$ python3 -q
>>> import numpy as np
>>> np.set_printoptions(suppress=True, linewidth=200)
>>> tidy = lambda a: np.round(a, 2) + 0
>>> F = np.array([[1.0, 2.14, 2.4],
...     [-0.2, 0.27, 0.0],
...     [-0.1, -0.29, 0.3],
...     [-0.7, -1.34, 1.5],
...     [0.8, 1.22, -0.5],
...     [1.4, 2.55, 1.5],
...     [1.1, 1.88, 0.0],
...     [0.1, 0.25, -1.1],
...     [0.7, 2.05, -0.2],
...     [0.8, 1.6, 0.1],
...     [-0.1, -0.62, -0.7],
...     [-0.1, 0.05, 0.9],
...     [0.6, 1.68, 0.5]])
>>> tidy(np.linalg.norm(F, 2))
np.float64(6.09)
>>> tidy(np.linalg.norm(F) ** 2 / np.linalg.norm(F, 2) ** 2)
np.float64(1.3)
>>> tidy(np.linalg.norm(F, axis=0))
array([2.62, 5.3 , 3.66])
>>> np.linalg.norm(F, axis=1).argmax()
np.int64(0)
>>> tidy(np.linalg.norm(F, "nuc"))
np.float64(9.97)
>>> cov = np.cov(F, rowvar=False)
>>> cov.shape
(3, 3)
>>> tidy(F.std(axis=0))
array([0.6 , 1.18, 0.95])
>>> tidy(np.corrcoef(F.T))
array([[1.  , 0.96, 0.16],
       [0.96, 1.  , 0.2 ],
       [0.16, 0.2 , 1.  ]])
>>> tidy(cov)
array([[0.39, 0.73, 0.1 ],
       [0.73, 1.5 , 0.24],
       [0.1 , 0.24, 0.98]])
>>> tidy(np.linalg.eigvalsh(cov)[::-1])
array([1.94, 0.9 , 0.03])
>>> q, r_ = np.linalg.qr(F)
>>> tidy(abs(r_[0, 0])), tidy(np.linalg.norm(F[:, 0]))
(np.float64(2.62), np.float64(2.62))
>>> tidy(np.trace(q @ q.T))
np.float64(3.0)
>>> q.shape, r_.shape
((13, 3), (3, 3))
>>> np.allclose(r_.T @ r_, F.T @ F)
True
>>> tidy(q @ r_)
array([[ 1.  ,  2.14,  2.4 ],
       [-0.2 ,  0.27,  0.  ],
       [-0.1 , -0.29,  0.3 ],
       [-0.7 , -1.34,  1.5 ],
       [ 0.8 ,  1.22, -0.5 ],
       [ 1.4 ,  2.55,  1.5 ],
       [ 1.1 ,  1.88,  0.  ],
       [ 0.1 ,  0.25, -1.1 ],
       [ 0.7 ,  2.05, -0.2 ],
       [ 0.8 ,  1.6 ,  0.1 ],
       [-0.1 , -0.62, -0.7 ],
       [-0.1 ,  0.05,  0.9 ],
       [ 0.6 ,  1.68,  0.5 ]])
>>> tidy(q.T @ q)
array([[1., 0., 0.],
       [0., 1., 0.],
       [0., 0., 1.]])
>>> M2 = np.c_[F[:, :1] @ np.array([[0]]), np.array([-3, 8, -2, -1, 5, 1, 3, 5, 5, 6, -7, -5, 5])]
>>> M2
array([[ 0., -3.],
       [ 0.,  8.],
       [ 0., -2.],
       [ 0., -1.],
       [ 0.,  5.],
       [ 0.,  1.],
       [ 0.,  3.],
       [ 0.,  5.],
       [ 0.,  5.],
       [ 0.,  6.],
       [ 0., -7.],
       [ 0., -5.],
       [ 0.,  5.]])
>>> tidy(np.linalg.norm(np.linalg.qr(F)[0].T @ M2, axis=0) ** 2 / ((M2 ** 2).sum(axis=0) + 1e-12))
array([0.  , 0.58])
>>> np.linalg.matrix_rank(np.c_[F, M2])
np.int64(4)
>>> A = np.load("sample10.npy")
>>> A
array([[-1.1,  8. ,  1.5],
       [ 1. , -3.5,  0.2],
       [ 0.7, -2. , -0.3],
       [ 0.6,  1.5, -2.6]])
>>> x0 = np.array([0, 0, 3])
>>> rhs = A @ x0
>>> c, lr = np.zeros(3), 1 / np.linalg.norm(A, 2) ** 2
>>> for i in range(300):
...     c -= lr * A.T @ (A @ c - rhs)
...     if i % 50 == 0: print(i, round(np.linalg.norm(A @ c - rhs), 2))
... 
0 7.68
50 0.39
100 0.28
150 0.2
200 0.14
250 0.1
>>> tidy(np.linalg.cond(A))
np.float64(12.32)
>>> tidy(c)
array([-0.1 , -0.01,  2.98])
>>> x0 = np.array([5, -1, 9])
>>> rhs = A @ x0
>>> tidy(np.linalg.lstsq(A, rhs)[0])
array([ 5., -1.,  9.])
>>> tidy(rhs)
array([  0. ,  10.3,   2.8, -21.9])
>>> tidy(np.linalg.solve(A.T @ A, A.T @ rhs))
array([ 5., -1.,  9.])
>>> tidy(np.linalg.pinv(A) @ A)
array([[1., 0., 0.],
       [0., 1., 0.],
       [0., 0., 1.]])
>>> rng = np.random.default_rng(859)
>>> rhs = rhs + 0.3 * rng.normal(size=4)
>>> tidy(rhs)
array([  0.46,  10.28,   3.17, -22.27])
>>> c, *_ = np.linalg.lstsq(A, rhs)
>>> tidy(c)
array([ 5.33, -0.94,  9.23])
>>> [round(float(np.linalg.norm(np.linalg.solve(A.T @ A + lam * np.eye(3), A.T @ rhs))), 2) for lam in (0, 1, 10, 100)]
[10.7, 7.53, 3.73, 0.72]
>>> tidy(A.T @ (rhs - A @ c))
array([0., 0., 0.])
>>> sigma = 3 * 0.2 ** np.arange(3)
>>> q, _ = np.linalg.qr(np.array([[-0.6, -0.7, -0.9], [-1.3, -1.1, 1.6], [0.7, -0.8, 2.1]]))
>>> K = rng.normal(size=(27, 3)) * sigma @ q
>>> tidy(K)
array([[ 0.45,  0.57, -3.37],
       [-1.4 , -1.31,  4.78],
       [ 0.61,  0.31, -0.96],
       [ 0.7 ,  0.47, -2.29],
       [ 2.21,  1.72, -4.18],
       [-0.22, -0.37,  1.61],
       [-1.22, -0.67,  1.49],
       [-0.42, -0.44,  0.23],
       [-0.59, -0.29,  0.  ],
       [ 0.5 ,  0.47, -1.72],
       [ 0.73,  0.44, -1.05],
       [ 0.79,  1.21, -4.58],
       [ 1.1 ,  1.46, -5.51],
       [-1.7 , -1.23,  2.79],
       [ 1.38,  1.19, -3.43],
       [-0.96, -1.25,  5.9 ],
       [-1.39, -1.35,  3.2 ],
       [-1.62, -1.17,  2.04],
       [ 0.83,  0.78, -2.42],
       [-0.07, -0.26,  1.48],
       [ 2.8 ,  2.01, -4.59],
       [ 1.02,  0.94, -2.37],
       [ 0.16,  0.25, -1.57],
       [ 1.7 ,  0.96, -1.14],
       [-0.6 , -0.43,  0.57],
       [ 0.88,  0.83, -1.53],
       [-0.87, -0.64,  2.28]])
>>> dist = np.linalg.norm(K[:, None] - K[None], axis=-1)
>>> np.linalg.matrix_rank(dist ** 2)
np.int64(5)
>>> dist[0].round(6).argsort(kind="stable")[:4]
array([ 0, 18,  3, 14])
>>> np.flatnonzero(dist[0] < dist.mean() / 2)
array([ 0,  3,  9, 11, 14, 18, 21, 22, 25])
>>> tidy(dist[:5, :5])
array([[ 0.  ,  8.56,  2.42,  1.11,  2.25],
       [ 8.56,  0.  ,  6.29,  7.59, 10.12],
       [ 2.42,  6.29,  0.  ,  1.34,  3.86],
       [ 1.11,  7.59,  1.34,  0.  ,  2.72],
       [ 2.25, 10.12,  3.86,  2.72,  0.  ]])
>>> (dist + 1e9 * np.eye(27)).round(6).argmin(axis=1)
array([18, 15, 10, 18, 20, 19, 17,  8,  7, 22,  2, 12, 11, 16,  0,  1, 13, 13, 21,  5,  4, 18,  9, 25,  7,  9,  6])
